$ python3 -q
>>> import numpy as np
>>> np.set_printoptions(suppress=True, linewidth=160)
>>> E = np.load("case15.npy")
>>> print(E.round(2) + 0)
[[-9.79 -0.24 -2.22 -2.79]
 [-0.86 -0.13 -0.37 -0.12]
 [-0.8  -0.13 -0.36 -0.11]
 [-0.55 -0.15 -0.29 -0.05]
 [-0.09 -0.07 -0.08  0.  ]
 [ 0.4   0.54  0.44  0.03]
 [ 0.47  0.62  0.5   0.04]
 [ 2.21  2.48  1.87  0.48]
 [ 4.81  4.64  3.48  1.24]
 [ 7.93  6.9   5.21  2.21]
 [10.19  8.44  6.39  2.92]]
>>> W2 = E[[10, 9]].astype(float)
>>> for _ in range(6):
...     z = np.linalg.norm(E[:, None] - W2, axis=-1).argmin(axis=1)
...     W2 = np.array([E[z == j].mean(axis=0) for j in range(2)])
... 
>>> z
array([1, 1, 1, 1, 1, 1, 1, 1, 0, 0, 0])
>>> np.abs(W2[1] - W2[0]).argmax()
np.int64(0)
>>> feats = np.loadtxt("layer12.csv", delimiter=",")
>>> feats
array([[ 1.8, -0.7,  1.3, -1.7, -0.3, -1.3,  0.6, -0.6,  0.2,  0.1],
       [-0.3,  0.3,  0.5, -0.8,  1.7,  1.6,  0.7,  0. ,  1.3, -1.7],
       [ 2.8,  0.9,  0.1, -1. ,  0.1, -0.6,  0. ,  0.2, -0.7, -0.4],
       [ 0.9,  0.5, -0.9,  0. ,  0.3,  0.9,  0.5, -0.4,  0.1, -0.5],
       [-1.1,  1.8, -2.6, -0.7, -1.3,  0. ,  1. , -1.2, -1.2,  1.3],
       [ 1.8,  0.3,  0.1,  0.2,  0.2, -0.8, -1.1,  0.3, -0.1, -1.2],
       [-0.1, -0.6, -1.1,  1.6,  0.3,  0.4, -1.4, -0.1,  0.2,  0.2]])
>>> W1 = np.array([[0, 0],
...     [3, 3],
...     [2, 3],
...     [1, 2],
...     [2, 3],
...     [0, 2],
...     [3, 1],
...     [1, 0],
...     [1, 0],
...     [1, 0]])
>>> beta = np.array([5, 5])
>>> act = np.maximum(feats @ W1 + beta, 0)
>>> np.round((act > 0).mean(axis=0), 2)
array([0.86, 0.86])
>>> act.round(2)
array([[ 4.7,  0.5],
       [11.2, 14.8],
       [ 6.2,  5.1],
       [ 6. ,  7. ],
       [ 3.8,  0. ],
       [ 2.4,  4.5],
       [ 0. ,  3.4]])
>>> np.linalg.matrix_rank(act)
np.int64(2)
>>> W2 = np.array([[-2, 3], [-1, 0]])
>>> print(np.round(act @ W2, 2))
[[ -9.9  14.1]
 [-37.2  33.6]
 [-17.5  18.6]
 [-19.   18. ]
 [ -7.6  11.4]
 [ -9.3   7.2]
 [ -3.4   0. ]]
>>> W1 @ W2
array([[ 0,  0],
       [-9,  9],
       [-7,  6],
       [-4,  3],
       [-7,  6],
       [-2,  0],
       [-7,  9],
       [-2,  3],
       [-2,  3],
       [-2,  3]])
>>> left, sigma, VT = np.linalg.svd(act, full_matrices=False)
>>> (sigma > 1e-8).sum()
np.int64(2)
>>> np.round(left.T @ act @ VT.T, 2) + 0
array([[23.24,  0.  ],
       [ 0.  ,  5.31]])
>>> np.round(np.abs(VT[0]), 2)
array([0.65, 0.76])
>>> print(np.abs(left[:, 0]).round(6).argmax())
1
>>> left.shape, sigma.shape, VT.shape
((7, 2), (2,), (2, 2))
>>> np.round(np.cumsum(sigma ** 2) / np.sum(sigma ** 2), 2)
array([0.95, 1.  ])
>>> out = feats / np.linalg.norm(feats, axis=1, keepdims=True)
>>> G = out @ out.T
>>> np.argwhere(np.triu(np.abs(G) > 0.95, 1))
array([], shape=(0, 2), dtype=int64)
>>> G[2].round(2)
array([ 0.62, -0.07,  1.  ,  0.4 , -0.08,  0.73, -0.36])
>>> np.round(np.linalg.norm(out, axis=1), 2)
array([1., 1., 1., 1., 1., 1., 1.])
>>> (np.abs(G) > 0.9).astype(int)
array([[1, 0, 0, 0, 0, 0, 0],
       [0, 1, 0, 0, 0, 0, 0],
       [0, 0, 1, 0, 0, 0, 0],
       [0, 0, 0, 1, 0, 0, 0],
       [0, 0, 0, 0, 1, 0, 0],
       [0, 0, 0, 0, 0, 1, 0],
       [0, 0, 0, 0, 0, 0, 1]])
